>>> import numpy as np
>>> np.set_printoptions(precision=2, suppress=True, linewidth=160)
>>> K = np.load("data.npy")
>>> print(K)
[[ 0 -1 -1 -1  2]
 [ 1 -3 -2 -3  1]
 [ 0 -3 -2 -3 -1]
 [-2  0  0  3  2]
 [ 1 -2 -3  0 -2]]
>>> rng = np.random.default_rng(461)
>>> other = K + rng.integers(-2, 3, (5, 4)) @ rng.integers(-2, 3, (4, 5))
>>> print(other)
[[ -3   3  -7  -6   3]
 [ -1  -5   2  -1   3]
 [  0   7  -8 -11   3]
 [ -8  -2 -10  -1   6]
 [  1  -1  -1   0   0]]
>>> print(np.linalg.matrix_rank(other - K, tol=1e-8))
4
>>> z = rng.permutation(5)
>>> print(z)
[3 4 0 1 2]
>>> other = K[z][:, z]
>>> print(np.allclose(other, K))
False
>>> X = np.loadtxt("a.csv", delimiter=",")
>>> print(X)
[[4. 0. 0. 0. 0. 0. 0.]
 [0. 4. 0. 0. 0. 0. 0.]
 [0. 0. 8. 0. 0. 0. 0.]
 [0. 0. 0. 5. 0. 0. 0.]
 [0. 0. 0. 0. 5. 0. 0.]
 [0. 0. 0. 0. 0. 2. 0.]
 [0. 0. 0. 0. 0. 0. 9.]]
>>> # 7 groups of indices that never mix
>>> print(X @ X)
[[16.  0.  0.  0.  0.  0.  0.]
 [ 0. 16.  0.  0.  0.  0.  0.]
 [ 0.  0. 64.  0.  0.  0.  0.]
 [ 0.  0.  0. 25.  0.  0.  0.]
 [ 0.  0.  0.  0. 25.  0.  0.]
 [ 0.  0.  0.  0.  0.  4.  0.]
 [ 0.  0.  0.  0.  0.  0. 81.]]
>>> print(np.round(np.abs(np.linalg.eigvals(X)).max(), 2))
9.0
>>> print(round(float(np.linalg.det(X)), 2))
57600.0
>>> print(np.allclose(X @ X.T, X.T @ X))
True
>>> print((X + X.T) / 2)
[[4. 0. 0. 0. 0. 0. 0.]
 [0. 4. 0. 0. 0. 0. 0.]
 [0. 0. 8. 0. 0. 0. 0.]
 [0. 0. 0. 5. 0. 0. 0.]
 [0. 0. 0. 0. 5. 0. 0.]
 [0. 0. 0. 0. 0. 2. 0.]
 [0. 0. 0. 0. 0. 0. 9.]]
>>> print(np.linalg.norm(X, axis=1))
[4. 4. 8. 5. 5. 2. 9.]
>>> print(np.linalg.norm(X, axis=0))
[4. 4. 8. 5. 5. 2. 9.]
>>> print(round(float(np.linalg.norm(X, "nuc")), 2))
37.0
>>> print(np.round(np.linalg.norm(X, 2), 2))
9.0
>>> print(round(np.linalg.norm(X[3], 1), 2), round(float(np.linalg.norm(X[3], np.inf)), 2))
5.0 5.0
>>> feats = np.array([[1, -4, 16, -64],
...     [1, -3, 9, -27],
...     [1, -2, 4, -8],
...     [1, -1, 1, -1],
...     [1, 0, 0, 0],
...     [1, 1, 1, 1],
...     [1, 2, 4, 8],
...     [1, 3, 9, 27]])
>>> other = np.c_[feats[:, :1] @ np.array([[2]]), np.array([-3, 2, 0, -3, -3, -3, 0, 3])]
>>> print(other)
[[ 2 -3]
 [ 2  2]
 [ 2  0]
 [ 2 -3]
 [ 2 -3]
 [ 2 -3]
 [ 2  0]
 [ 2  3]]
>>> print(np.linalg.matrix_rank(np.c_[feats, other]))
5
>>> print(np.round(np.linalg.norm(other - feats @ np.linalg.lstsq(feats, other)[0], axis=0), 2) + 0)
[0.   3.09]
>>> P = feats @ np.linalg.solve(feats.T @ feats, feats.T)
>>> print(np.round(np.linalg.eigvalsh(P), 2) + 0)
[0. 0. 0. 0. 1. 1. 1. 1.]
>>> x = np.array([0, 2, 0, 0])
>>> y = feats @ x
>>> print(np.round(np.linalg.pinv(feats) @ feats, 2) + 0)
[[1. 0. 0. 0.]
 [0. 1. 0. 0.]
 [0. 0. 1. 0.]
 [0. 0. 0. 1.]]
>>> y = y + 0.3 * rng.normal(size=8)
>>> print(y)
[-7.97 -5.79 -4.18 -2.   -0.48  1.77  3.95  6.3 ]
>>> c, *_ = np.linalg.lstsq(feats, y)
>>> print([round(float(np.linalg.norm(np.linalg.solve(feats.T @ feats + lam * np.eye(4), feats.T @ y))), 2) for lam in (0, 1, 10, 100)])
[1.95, 1.71, 0.84, 0.24]
>>> print(np.round(np.linalg.norm(y - feats @ c), 2))
0.35
>>> print(np.round(feats.T @ (y - feats @ c), 2) + 0)
[0. 0. 0. 0.]
>>> q, V = np.linalg.qr(feats[:, :1])[0], np.linalg.qr(feats[:, 1:])[0]
>>> sig = np.linalg.svd(q.T @ V, compute_uv=False)
>>> print(np.degrees(np.arccos(sig.clip(0, 1))))
[39.13]
>>> print((sig > 0.9).sum())
0
>>> print(sig)
[0.78]
>>> print(round(float(np.linalg.norm(feats[1], 1)), 2), round(np.linalg.norm(feats[1], np.inf), 2))
40.0 27.0
>>> print(round(float(np.linalg.norm(feats[1] - feats[2])), 2))
19.67
>>> print(np.linalg.norm(feats, axis=0))
[ 2.83  6.63 21.26 75.39]
>>> print(np.linalg.norm(feats, axis=1).argmax())
0
>>> print(round(np.linalg.norm(feats) ** 2 / np.linalg.norm(feats, 2) ** 2, 2))
1.05
>>> print(round(np.linalg.norm(feats, 1), 2), np.round(np.linalg.norm(feats, np.inf), 2))
136.0 85.0
>>> other = np.array([[-3, -3], [1, -1]])
>>> F = np.tile(other, (2, 2))
>>> print(F)
[[-3 -3 -3 -3]
 [ 1 -1  1 -1]
 [-3 -3 -3 -3]
 [ 1 -1  1 -1]]
>>> # rows 0 and 2 are equal
>>> print(F @ np.linalg.pinv(F) @ F)
[[-3. -3. -3. -3.]
 [ 1. -1.  1. -1.]
 [-3. -3. -3. -3.]
 [ 1. -1.  1. -1.]]
>>> print(np.unique(F.round(6), axis=0).shape)
(2, 4)
>>> print(np.linalg.lstsq(F[:-1].T, F[-1])[2])
2
>>> print(np.allclose(F[:-1].T @ np.linalg.lstsq(F[:-1].T, F[-1])[0], F[-1]))
True
>>> print(np.round(np.linalg.det(F), 2))
0.0
>>> print(np.round(np.sort(np.abs(np.linalg.eigvals(F))), 2) + 0)
[0.  0.  4.9 4.9]
>>> print((F + F.T) / 2)
[[-3. -1. -3. -1.]
 [-1. -1. -1. -1.]
 [-3. -1. -3. -1.]
 [-1. -1. -1. -1.]]
>>> print(F @ F)
[[12 24 12 24]
 [-8 -4 -8 -4]
 [12 24 12 24]
 [-8 -4 -8 -4]]
>>> print(np.allclose(F @ F.T, F.T @ F))
False
>>> print((F - F.T) / 2)
[[ 0. -2.  0. -2.]
 [ 2.  0.  2.  0.]
 [ 0. -2.  0. -2.]
 [ 2.  0.  2.  0.]]
>>> r0, g = F[3], F[2]
>>> print(r0 @ r0)
4
>>> pr = (r0 @ g) / (r0 @ r0) * r0
>>> print(g - pr)
[-3. -3. -3. -3.]
>>> print(round(float(np.linalg.norm(r0 + g) ** 2 + np.linalg.norm(r0 - g) ** 2), 2))
80.0
>>> print(pr)
[ 0. -0.  0. -0.]
>>> x = np.array([-3, -3, 2, -3])
>>> h1 = np.maximum(F @ x, 0)
>>> print(F.T @ h1)
[-116 -136 -116 -136]
>>> print(np.maximum(F @ (3 * x), 0))
[63 15 63 15]
>>> print(np.flatnonzero(h1 > 1e-9))
[0 1 2 3]
>>> print(np.tanh(F @ x))
[1. 1. 1. 1.]
>>> print(np.maximum(F @ x, 0) - np.maximum(-F @ x, 0))
[21  5 21  5]
>>> J = np.load("sample8.npy")
>>> print(J)
[[1 2 0 2]
 [2 4 0 4]
 [0 0 0 0]
 [2 4 0 4]]
>>> # symmetric
>>> Uu, sig, Vh = np.linalg.svd(J, full_matrices=False)
>>> print(np.abs(Vh[0]))
[0.33 0.67 0.   0.67]
>>> print(np.round(Vh @ Vh.T, 2) + 0)
[[1. 0. 0. 0.]
 [0. 1. 0. 0.]
 [0. 0. 1. 0.]
 [0. 0. 0. 1.]]
>>> print(sig)
[9. 0. 0. 0.]
>>> print(np.allclose(Uu * sig @ Vh, J))
True
>>> print((sig > 1e-8).sum())
1
>>> print(Uu.shape, sig.shape, Vh.shape)
(4, 4) (4,) (4, 4)
>>> print(sig / sig[0])
[1. 0. 0. 0.]
>>> print(np.abs(Uu[:, 0]).round(6).argmax())
1
>>> print(np.round(Uu.T @ J @ Vh.T, 2) + 0)
[[9. 0. 0. 0.]
 [0. 0. 0. 0.]
 [0. 0. 0. 0.]
 [0. 0. 0. 0.]]
>>> print(np.round(Uu.T @ Uu, 2) + 0)
[[1. 0. 0. 0.]
 [0. 1. 0. 0.]
 [0. 0. 1. 0.]
 [0. 0. 0. 1.]]
>>> other = np.array([[-3, -1], [-2, 0], [2, 1], [-1, -1]])
>>> print(other.T @ J.T)
[[ -9 -18   0 -18]
 [ -3  -6   0  -6]]
>>> print(np.linalg.matrix_rank(np.vstack([J, other.T])))
3
>>> print(np.einsum("ij->j", J))
[ 5 10  0 10]
>>> print(np.linalg.matrix_rank(J @ other))
1
>>> print(np.einsum("ij,ij->i", J, J))
[ 9 36  0 36]
>>> print(np.einsum("ik,kj->ji", J, other))
[[ -9 -18   0 -18]
 [ -3  -6   0  -6]]
>>> W0 = np.array([[0.9, -0.4, 0.1, -1.0, -0.6],
...     [0.3, 0.0, 0.9, -1.5, -0.2],
...     [0.4, -1.4, 1.7, -1.0, -0.9],
...     [0.8, -0.7, 0.2, -1.4, 0.5],
...     [-0.2, -0.1, -0.4, 1.0, 0.1],
...     [-1.7, -0.6, 0.3, -2.2, 0.7],
...     [-0.2, -0.4, 0.1, -0.5, -0.7],
...     [1.3, -0.4, -1.0, -1.3, 0.0]])
>>> print(W0)
[[ 0.9 -0.4  0.1 -1.  -0.6]
 [ 0.3  0.   0.9 -1.5 -0.2]
 [ 0.4 -1.4  1.7 -1.  -0.9]
 [ 0.8 -0.7  0.2 -1.4  0.5]
 [-0.2 -0.1 -0.4  1.   0.1]
 [-1.7 -0.6  0.3 -2.2  0.7]
 [-0.2 -0.4  0.1 -0.5 -0.7]
 [ 1.3 -0.4 -1.  -1.3  0. ]]
>>> r0 = np.array([0, 3, 1])
>>> print(np.convolve(W0[4], r0))
[ 0.  -0.6 -0.5 -1.3  2.6  1.3  0.1]
>>> print(np.cross(W0[4, :3], W0[3, :3]))
[-0.3  -0.28  0.22]
>>> z = rng.permutation(5)
>>> other = W0[:, z] * rng.choice([-1, 1], 5)
>>> print(other)
[[-0.4 -1.   0.6  0.1 -0.9]
 [ 0.  -1.5  0.2  0.9 -0.3]
 [-1.4 -1.   0.9  1.7 -0.4]
 [-0.7 -1.4 -0.5  0.2 -0.8]
 [-0.1  1.  -0.1 -0.4  0.2]
 [-0.6 -2.2 -0.7  0.3  1.7]
 [-0.4 -0.5  0.7  0.1  0.2]
 [-0.4 -1.3 -0.  -1.  -1.3]]
>>> Uu, _, Vh = np.linalg.svd(W0.T @ other)
>>> print(np.round(np.linalg.lstsq(W0, other)[0], 2) + 0)
[[ 0.  0.  0.  0. -1.]
 [ 1.  0.  0.  0.  0.]
 [ 0.  0.  0.  1.  0.]
 [ 0.  1.  0.  0.  0.]
 [ 0.  0. -1.  0.  0.]]
>>> print(np.round(Uu @ Vh, 2) + 0)
[[ 0.  0.  0.  0. -1.]
 [ 1.  0.  0.  0.  0.]
 [ 0.  0.  0.  1.  0.]
 [ 0.  1.  0.  0.  0.]
 [ 0.  0. -1.  0.  0.]]
>>> other = W0 / np.linalg.norm(W0, axis=1, keepdims=True)
>>> cov = other @ other.T
>>> print(np.argwhere(np.triu(np.abs(cov) > 0.95, 1)))
[[1 4]]
>>> print(round(float(np.degrees(np.arccos(np.clip(cov[1, 3], -1, 1)))), 2))
42.52
>>> print(cov[1])
[ 0.72  1.    0.71  0.74 -0.98  0.56  0.53  0.38]
>>> print((np.abs(cov) > 0.9).astype(int))
[[1 0 0 0 0 0 0 0]
 [0 1 0 0 1 0 0 0]
 [0 0 1 0 0 0 0 0]
 [0 0 0 1 0 0 0 0]
 [0 1 0 0 1 0 0 0]
 [0 0 0 0 0 1 0 0]
 [0 0 0 0 0 0 1 0]
 [0 0 0 0 0 0 0 1]]
>>> print((cov - 2 * np.eye(8)).round(6).argmax(axis=1))
[7 3 1 0 7 1 2 0]
>>> print(np.linalg.norm(other, axis=1))
[1. 1. 1. 1. 1. 1. 1. 1.]
>>> E = np.loadtxt("m.csv", delimiter=",")
>>> print(E)
[[ 1.7  -0.4  -5.09]
 [-0.3   0.3   0.89]
 [-0.4   0.    1.26]
 [-0.5   1.4   1.44]
 [ 0.3   0.9  -0.86]
 [ 0.3  -1.3  -0.93]
 [-0.7   1.1   2.07]
 [ 0.1   1.   -0.27]
 [-0.4  -0.5   1.17]
 [-2.    2.1   6.  ]
 [-0.6   0.1   1.78]
 [ 0.7   1.7  -2.1 ]
 [-0.9   1.7   2.66]
 [ 0.    0.5   0.05]
 [ 0.1  -0.3  -0.31]
 [ 0.3   0.   -0.78]
 [-2.2   0.6   6.5 ]
 [-3.5   0.9  10.57]
 [ 1.3  -0.8  -3.76]
 [-0.1   0.5   0.39]
 [ 2.2  -1.   -6.5 ]
 [ 0.1  -0.3  -0.3 ]
 [ 1.1   0.8  -3.28]
 [-0.1  -0.1   0.35]
 [-2.5   0.1   7.54]
 [ 0.   -0.4   0.06]]
>>> Uu, sig, Vh = np.linalg.svd(E)
>>> print(np.argmax(sig[:-1] / (sig[1:] + 1e-6)) + 1)
2
>>> other = Uu[:, :2] @ np.diag(sig[:2]) @ Vh[:2]
>>> print(round(float(np.linalg.norm(E - other, 2)), 2), round(sig[2], 2))
0.09 0.09
>>> print(np.round(np.linalg.norm(E - other) / np.linalg.norm(E), 2))
0.0
>>> print(np.linalg.matrix_rank(E, rtol=0.05))
2
>>> m1 = np.load("case10.npy")
>>> print(m1)
[[0 0 0 0 1]
 [0 0 1 1 0]
 [0 1 0 0 0]
 [0 1 0 0 0]
 [1 0 0 0 0]]
>>> rank = np.linalg.matrix_rank(m1)
>>> print(rank)
4
>>> N = np.linalg.svd(m1)[2][rank:].T
>>> print(np.allclose(m1 @ N, 0))
True
>>> print(N @ N.T)
[[ 0.   0.   0.   0.   0. ]
 [ 0.   0.   0.   0.   0. ]
 [ 0.   0.   0.5 -0.5  0. ]
 [ 0.   0.  -0.5  0.5  0. ]
 [ 0.   0.   0.   0.   0. ]]
>>> print(np.linalg.matrix_rank(m1.T @ m1), np.linalg.matrix_rank(m1 @ m1.T))
4 4
>>> print(N.shape)
(5, 1)
>>> print(N[:, 0] / N[np.abs(N[:, 0]).round(6).argmax(), 0])
[-0. -0.  1. -1. -0.]
>>> print([int(np.linalg.matrix_rank(m1[:i])) for i in range(1, len(m1) + 1)])
[1, 2, 3, 3, 4]
>>> Uu, sig, Vh = np.linalg.svd(m1)
>>> V = Vh[:(sig > 1e-8).sum()]
>>> x = m1[1] + -3 * m1[3] + rng.integers(2) * np.eye(5)[2]
>>> print(x)
[ 0. -3.  1.  1.  0.]
>>> print(np.diag(V.T @ V))
[1.  1.  0.5 0.5 1. ]
>>> print(np.linalg.matrix_rank(np.vstack([m1, x])))
4
>>> print(round(float(np.linalg.norm(x - V.T @ V @ x)), 2))
0.0
>>> print(np.argwhere(np.triu(m1)))
[[0 4]
 [1 2]
 [1 3]]
>>> print(np.trace(m1 @ m1 @ m1) // 6)
0
>>> Lm = np.diag(m1.sum(axis=1)) - m1
>>> print(Lm)
[[ 1  0  0  0 -1]
 [ 0  2 -1 -1  0]
 [ 0 -1  1  0  0]
 [ 0 -1  0  1  0]
 [-1  0  0  0  1]]
>>> print(np.round(np.linalg.eigvalsh(Lm), 2) + 0)
[0. 0. 1. 2. 3.]
>>> print((np.linalg.eigvalsh(Lm) < 1e-8).sum())
2
>>> print(round(np.linalg.det(Lm[1:, 1:])))
0
>>> print(Lm @ np.ones(5))
[0. 0. 0. 0. 0.]
>>> print((np.linalg.matrix_power((Lm != 0) + (Lm.T != 0) + np.eye(5), 5) > 0).astype(int))
[[1 0 0 0 1]
 [0 1 1 1 0]
 [0 1 1 1 0]
 [0 1 1 1 0]
 [1 0 0 0 1]]
>>> print(Lm @ Lm)
[[ 2  0  0  0 -2]
 [ 0  6 -3 -3  0]
 [ 0 -3  2  1  0]
 [ 0 -3  1  2  0]
 [-2  0  0  0  2]]
>>> print((Lm != 0).astype(int))
[[1 0 0 0 1]
 [0 1 1 1 0]
 [0 1 1 0 0]
 [0 1 0 1 0]
 [1 0 0 0 1]]
>>> print(np.round(np.sort(np.linalg.eigvals(Lm).real), 2) + 0)
[0. 0. 1. 2. 3.]
